$ python3 -q
>>> import numpy as np
>>> import numpy.linalg as la
>>> np.set_printoptions(precision=2, suppress=True, linewidth=140)
>>> def tidy(a):
...     return np.round(a, 2) + 0
... 
>>> rng = np.random.default_rng(68983)
>>> z = rng.integers(0, 3, 4)
>>> A = (z[:, None] == z) * 2 + np.eye(4)
>>> print(A)
[[3. 0. 0. 0.]
 [0. 3. 2. 0.]
 [0. 2. 3. 0.]
 [0. 0. 0. 3.]]
>>> # symmetric, so the eigenvalues are real
>>> vals, vecs = la.eig(A)
>>> print(tidy(A @ vecs[:, 0] - vals[0] * vecs[:, 0]))
[0. 0. 0. 0.]
>>> print(tidy(np.sort(la.eigvals(A @ A))))
[ 1.  9.  9. 25.]
>>> print(tidy(np.sort(la.eigvals(la.inv(A)))))
[0.2  0.33 0.33 1.  ]
>>> print(tidy(vals))
[5. 1. 3. 3.]
>>> low = la.cholesky(A)
>>> print(tidy(low @ low.T))
[[3. 0. 0. 0.]
 [0. 3. 2. 0.]
 [0. 2. 3. 0.]
 [0. 0. 0. 3.]]
>>> print(tidy(A / np.sqrt(np.outer(np.diag(A), np.diag(A)))))
[[1.   0.   0.   0.  ]
 [0.   1.   0.67 0.  ]
 [0.   0.67 1.   0.  ]
 [0.   0.   0.   1.  ]]
>>> vec = np.array([0, 1, -1, -2])
>>> print((A * vec).sum(axis=1))
[ 0.  1. -1. -6.]
>>> print(np.einsum("ij,j->i", A, vec))
[ 0.  1. -1. -6.]
>>> print(A @ np.eye(4)[2])
[0. 2. 3. 0.]
>>> print(A @ np.ones(4))
[3. 5. 5. 3.]
>>> feats = np.load("data.npy")
>>> print(feats)
[[-2.  1.  1.  1.]
 [ 1. -2.  1.  1.]
 [ 1.  1. -2.  1.]
 [ 1.  1.  1. -2.]]
>>> # equal to its transpose
>>> vals, vecs = la.eigh(feats)
>>> print((vals > 1e-8).sum(), (vals < -1e-8).sum())
1 3
>>> print(tidy(vecs.T @ vecs))
[[1. 0. 0. 0.]
 [0. 1. 0. 0.]
 [0. 0. 1. 0.]
 [0. 0. 0. 1.]]
>>> print(tidy(vecs @ np.diag(vals) @ vecs.T))
[[-2.  1.  1.  1.]
 [ 1. -2.  1.  1.]
 [ 1.  1. -2.  1.]
 [ 1.  1.  1. -2.]]
>>> print(tidy(np.abs(vecs[:, -1])))
[0.5 0.5 0.5 0.5]
>>> print(tidy(vecs.T @ feats @ vecs))
[[-3.  0.  0.  0.]
 [ 0. -3.  0.  0.]
 [ 0.  0. -3.  0.]
 [ 0.  0.  0.  1.]]
>>> print(tidy(vals))
[-3. -3. -3.  1.]
>>> other = feats / la.norm(feats, axis=1, keepdims=True)
>>> G = other @ other.T
>>> print(tidy(la.norm(other, axis=1)))
[1. 1. 1. 1.]
>>> print(tidy(np.degrees(np.arccos(np.clip(G[2, 1], -1, 1)))))
106.6
>>> print(tidy(G))
[[ 1.   -0.29 -0.29 -0.29]
 [-0.29  1.   -0.29 -0.29]
 [-0.29 -0.29  1.   -0.29]
 [-0.29 -0.29 -0.29  1.  ]]
>>> sig = 10 * 0.2 ** np.arange(4)
>>> arr = rng.normal(size=(20, 4)) * rng.permutation(sig)
>>> print(tidy(arr))
[[ -0.11   0.    17.41   0.97]
 [ -0.01   0.03   3.97   1.15]
 [  0.14   0.    -3.55   0.9 ]
 [  0.97   0.04  13.57   0.05]
 [ -0.96   0.13  12.69   1.51]
 [  0.25   0.08 -16.15  -2.45]
 [ -0.33   0.09  -0.98  -0.63]
 [ -0.24   0.04  -6.22  -2.06]
 [  0.44   0.05  -2.67   1.03]
 [ -0.43   0.03   1.99  -2.74]
 [  0.19  -0.03   0.67  -3.44]
 [ -0.18   0.07   4.36  -0.94]
 [  0.41   0.03  20.05   1.87]
 [  0.32  -0.05  20.47   0.45]
 [  0.09  -0.01   0.79  -3.79]
 [  0.06   0.1  -13.31  -2.72]
 [  0.51  -0.12  -7.68  -3.75]
 [ -0.16  -0.14   2.34   0.52]
 [ -0.2   -0.07   3.12  -0.26]
 [  0.2    0.    11.89   3.53]]
>>> # column 2 dominates
>>> d = la.norm(arr[:, None] - arr[None], axis=-1)
>>> print(la.matrix_rank(d ** 2))
6
>>> print((d + 1e9 * np.eye(20)).round(6).argmin(axis=1))
[12 18  8  4 19 15  8 16  2 10 14 18 13 12 10  5  7 18 17  4]
>>> print(np.flatnonzero(d[6] < d.mean() / 2))
[ 1  2  6  7  8  9 10 11 14 17 18]
>>> Ac = arr - arr.mean(axis=0)
>>> left, sig, Vt = la.svd(Ac, full_matrices=False)
>>> print(tidy(Ac.mean(axis=0)))
[0. 0. 0. 0.]
>>> print(la.matrix_rank(Ac))
4
>>> print(np.searchsorted(np.cumsum(sig ** 2) / (sig ** 2).sum(), 0.9) + 1)
1
>>> print(tidy(Vt[0] * np.sign(Vt[0, np.abs(Vt[0]).argmax()])))
[0.   0.   0.99 0.13]
>>> print(tidy(sig ** 2 / (sig ** 2).sum()))
[0.98 0.02 0.   0.  ]
>>> print((np.sign(left[:, 0]) == np.sign(left[0, 0])).astype(int))
[1 1 0 1 1 0 0 0 0 0 0 1 1 1 0 0 0 0 1 1]
>>> print(np.abs(left[:, 0]).argmax())
5
>>> print(tidy(sig))
[45.39  7.01  1.78  0.29]
>>> print(np.abs(Vt[0]).argmax())
2
>>> G = np.cov(arr, rowvar=False)
>>> print(tidy(la.eigvalsh(G)[::-1]))
[108.42   2.59   0.17   0.  ]
>>> print(tidy(np.median(arr, axis=0)))
[ 0.07  0.03  2.16 -0.1 ]
>>> print(tidy(np.polyfit(arr[:, 1], arr[:, 0], 1)))
[-1.55  0.07]
>>> r0 = np.array([2, 3, 2])
>>> print(np.cross(feats[0, :3], feats[1, :3]))
[3. 3. 3.]
>>> print(np.array([np.convolve(row, r0, "same") for row in feats]))
[[-4.  1.  7.  5.]
 [-1. -2.  1.  5.]
 [ 5.  1. -2. -1.]
 [ 5.  7.  1. -4.]]
>>> Ac = arr - arr.mean(axis=0)
>>> vecs = la.svd(Ac)[2][:3]
>>> other = Ac - Ac @ vecs.T @ vecs
>>> print(tidy(other.std(axis=0)))
[0.   0.06 0.   0.  ]
>>> print(tidy((Ac @ vecs.T).std(axis=0)))
[10.15  1.57  0.4 ]
>>> print(la.norm(other, axis=1).round(6).argmax())
17
>>> print(tidy(np.cov(Ac @ vecs.T, rowvar=False)))
[[108.42   0.     0.  ]
 [  0.     2.59   0.  ]
 [  0.     0.     0.17]]
>>> print(tidy(np.diag(vecs.T @ vecs)))
[1. 0. 1. 1.]
>>> W0 = np.load("block14.npy")
>>> print(W0)
[[-0.94  1.01  0.58 -1.8 ]
 [ 0.22  2.05 -1.52 -2.96]
 [ 2.58  0.53  1.92 -2.28]
 [-0.36  1.2  -0.44  0.75]
 [-0.52 -0.73  1.11  0.51]
 [-0.71 -1.15 -0.55 -1.7 ]]
>>> vec = np.array([-9, 8, -4, 6])
>>> rhs = W0 @ vec
>>> print(tidy(la.pinv(W0) @ W0))
[[1. 0. 0. 0.]
 [0. 1. 0. 0.]
 [0. 0. 1. 0.]
 [0. 0. 0. 1.]]
>>> try:
...     la.solve(W0, rhs)
... except la.LinAlgError as e:
...     print(repr(e))
... 
LinAlgError('Last 2 dimensions of the array must be square')
>>> rhs = rhs + 0.1 * rng.normal(size=6)
>>> print(tidy(rhs))
[  3.52   2.75 -40.31  19.2   -2.53 -10.9 ]
>>> coef, *_ = la.lstsq(W0, rhs)
>>> print(tidy(la.norm(rhs - W0 @ coef)))
0.03
>>> P = W0 @ la.solve(W0.T @ W0, W0.T)
>>> print(tidy(P))
[[ 0.84  0.14  0.02  0.12  0.31  0.05]
 [ 0.14  0.79  0.05  0.12 -0.35  0.11]
 [ 0.02  0.05  0.95 -0.18  0.01 -0.11]
 [ 0.12  0.12 -0.18  0.35 -0.05 -0.4 ]
 [ 0.31 -0.35  0.01 -0.05  0.34  0.03]
 [ 0.05  0.11 -0.11 -0.4   0.03  0.74]]
>>> print(tidy(P @ W0[:, 2]))
[ 0.58 -1.52  1.92 -0.44  1.11 -0.55]
>>> print(np.trace(P))
4.0
>>> K = np.load("arr.npy")
>>> print(K)
[[-1.  1.  1.]
 [ 1. -1.  1.]
 [ 1.  1. -1.]]
>>> # symmetric, so the eigenvalues are real
>>> P = np.triu(np.array([[1, 3, 0], [-2, -2, 3], [-3, -2, 0]]), 1) + np.eye(3)
>>> other = P @ K @ la.inv(P)
>>> print(other)
[[  2.  -8.  28.]
 [  4. -10.  28.]
 [  1.  -2.   5.]]
>>> print(P @ K - K @ P)
[[ 3.  0.  0.]
 [ 3.  0.  0.]
 [ 0. -3. -3.]]
>>> print(tidy(la.det(other)))
4.0
>>> J = np.loadtxt("mat.csv", delimiter=",")
>>> print(J)
[[  2.  -2.  -4.]
 [  3.   5.  -2.]
 [ -7. -17.   2.]]
>>> # rank 2
>>> P = np.triu(np.array([[2, -2, 0], [2, -2, 2], [1, 0, 0]]), 1) + np.eye(3)
>>> other = P @ J @ la.inv(P)
>>> print(tidy(la.det(other)))
0.0
>>> print(la.matrix_rank(other))
2
>>> r = la.matrix_rank(J)
>>> print(r)
2
>>> N = la.svd(J)[2][r:].T
>>> print(tidy(N[:, 0] / N[np.abs(N[:, 0]).round(6).argmax(), 0]))
[ 1.   -0.33  0.67]
>>> print(N.shape)
(3, 1)
>>> print(np.allclose(J @ N, 0))
True
>>> print([int(la.matrix_rank(np.delete(J, i, axis=0))) for i in range(3)])
[2, 2, 2]
>>> print(la.matrix_rank(J.T @ J), la.matrix_rank(J @ J.T))
2 2
>>> print(tidy(J @ N))
[[0.]
 [0.]
 [0.]]
>>> left, sig, Vt = la.svd(J)
>>> print(np.argmax(sig[:-1] / (sig[1:] + 1e-6)) + 1)
2
>>> print(tidy(sig))
[19.44  5.11  0.  ]
>>> other = left[:, :2] @ np.diag(sig[:2]) @ Vt[:2]
>>> print(tidy(la.norm(J - other, 2)), tidy(sig[2]))
0.0 0.0
>>> print(la.matrix_rank(J, rtol=0.05))
2
>>> other = J / np.sqrt((J ** 2).mean(axis=1, keepdims=True))
>>> print(tidy(la.norm(other, axis=1)))
[1.73 1.73 1.73]
>>> print(la.matrix_rank(other) == la.matrix_rank(J))
True
>>> print(tidy(other[2]))
[-0.66 -1.59  0.19]
>>> print(la.matrix_rank(J, rtol=0.1))
2
>>> print(tidy(la.norm(J, 2) / la.norm(J)))
0.97
>>> data = np.load("test8.npy")
>>> print(data)
[[ 0.56 -0.85 -0.97  0.56 -0.56 -0.25 -0.41]
 [-0.98  0.96  1.    1.    0.8   0.53 -1.  ]
 [-0.78 -0.46 -0.28  0.97 -0.85 -0.99  0.86]
 [ 0.7  -0.3  -0.81  0.04  0.27  0.91 -0.92]
 [-1.    0.04  1.    0.99  0.16 -1.    0.74]
 [ 0.9   0.35 -0.16 -0.99  0.85  1.   -0.77]
 [-0.1   0.56  0.79 -0.49  0.54  0.61 -0.29]
 [-0.55  0.24  0.73  0.39  0.03 -0.61  0.33]
 [ 0.91 -0.96 -1.   -0.83 -0.44  0.26 -0.11]
 [-0.95  1.    1.   -1.    0.45 -0.75  1.  ]
 [-0.24 -0.94  0.21  0.49  0.57 -0.75 -0.85]
 [-0.56  0.83  0.88  0.4   0.11  0.08  0.24]
 [-0.45  0.99  0.97 -1.   -0.64 -0.77  1.  ]
 [-0.86 -0.86  0.04  1.    0.06 -0.83 -1.  ]]
>>> z = data[:, 0] > np.median(data[:, 0])
>>> r0 = data[z].mean(axis=0) - data[~z].mean(axis=0)
>>> print(z.astype(int))
[1 0 0 1 0 1 1 0 1 0 1 0 1 0]
>>> print(tidy(r0))
[ 1.14 -0.41 -0.76 -0.85 -0.02  0.65 -0.5 ]
>>> print(np.argsort(-np.abs(r0).round(6), kind="stable"))
[0 3 2 5 6 1 4]
>>> print(tidy((((data - data.mean(axis=0)) @ r0 > 0) == z).mean()))
0.93
>>> Ac = data - data.mean(axis=0)
>>> vecs = la.svd(Ac)[2][:3]
>>> other = Ac - Ac @ vecs.T @ vecs
>>> print(tidy(np.cov(Ac @ vecs.T, rowvar=False)))
[[1.62 0.   0.  ]
 [0.   1.1  0.  ]
 [0.   0.   0.77]]
>>> print(tidy((Ac @ vecs.T).std(axis=0)))
[1.23 1.01 0.85]
>>> Ac = (data - data.mean(axis=0)) / data.std(axis=0)
>>> print(tidy(Ac.std(axis=0)))
[1. 1. 1. 1. 1. 1. 1.]
>>> print(np.argwhere(np.abs(Ac) > 2))
[]
>>> coef = la.lstsq(np.delete(Ac, 2, axis=1), Ac[:, 2])[0]
>>> print(tidy(coef))
[-0.24  0.66  0.02  0.32 -0.39 -0.01]
>>> print(tidy(1 - np.var(Ac[:, 2] - np.delete(Ac, 2, axis=1) @ coef)))
0.92
>>> d = la.norm(data[:, None] - data[None], axis=-1)
>>> print(tidy(d[1]))
[3.54 0.   3.49 3.01 2.57 3.08 1.94 2.19 4.12 3.12 2.6  1.67 3.47 2.58]
>>> print(d.shape)
(14, 14)
>>> print(la.matrix_rank(d ** 2))
9
>>> print((d + 1e9 * np.eye(14)).round(6).argmin(axis=1))
[ 8 11  4  5  7  3 11 11  0 12 13  7  9 10]
>>> print(np.unravel_index(d.round(6).argmax(), d.shape))
(np.int64(1), np.int64(8))
>>> M = np.load("sample2.npy")
>>> print(M)
[[ 2  2  0  0  0  0]
 [-2 -2  0  0  0  0]
 [-2 -1  0  0  0  0]
 [ 0  0  2  2  0  0]
 [ 0  0 -2 -2  0  0]
 [ 0  0 -2 -1  0  0]
 [ 0  0  0  0  2  2]
 [ 0  0  0  0 -2 -2]
 [ 0  0  0  0 -2 -1]]
>>> other = np.array([[-1, -2], [0, -1], [1, 2], [1, 0], [-1, 1], [0, 0]])
>>> print(np.einsum("ik,kj->ij", M, other))
[[-2 -6]
 [ 2  6]
 [ 2  5]
 [ 4  4]
 [-4 -4]
 [-3 -4]
 [-2  2]
 [ 2 -2]
 [ 2 -2]]
>>> print(la.matrix_rank(np.vstack([M, other.T])))
6
>>> print(la.matrix_rank(M @ other))
2
>>> other @ M
Traceback (most recent call last):
  File "<python-input-152>", line 1, in <module>
    other @ M
    ~~~~~~^~~
ValueError: matmul: Input operand 1 has a mismatch in its core dimension 0, with gufunc signature (n?,k),(k,m?)->(n?,m?) (size 9 is different from 2)
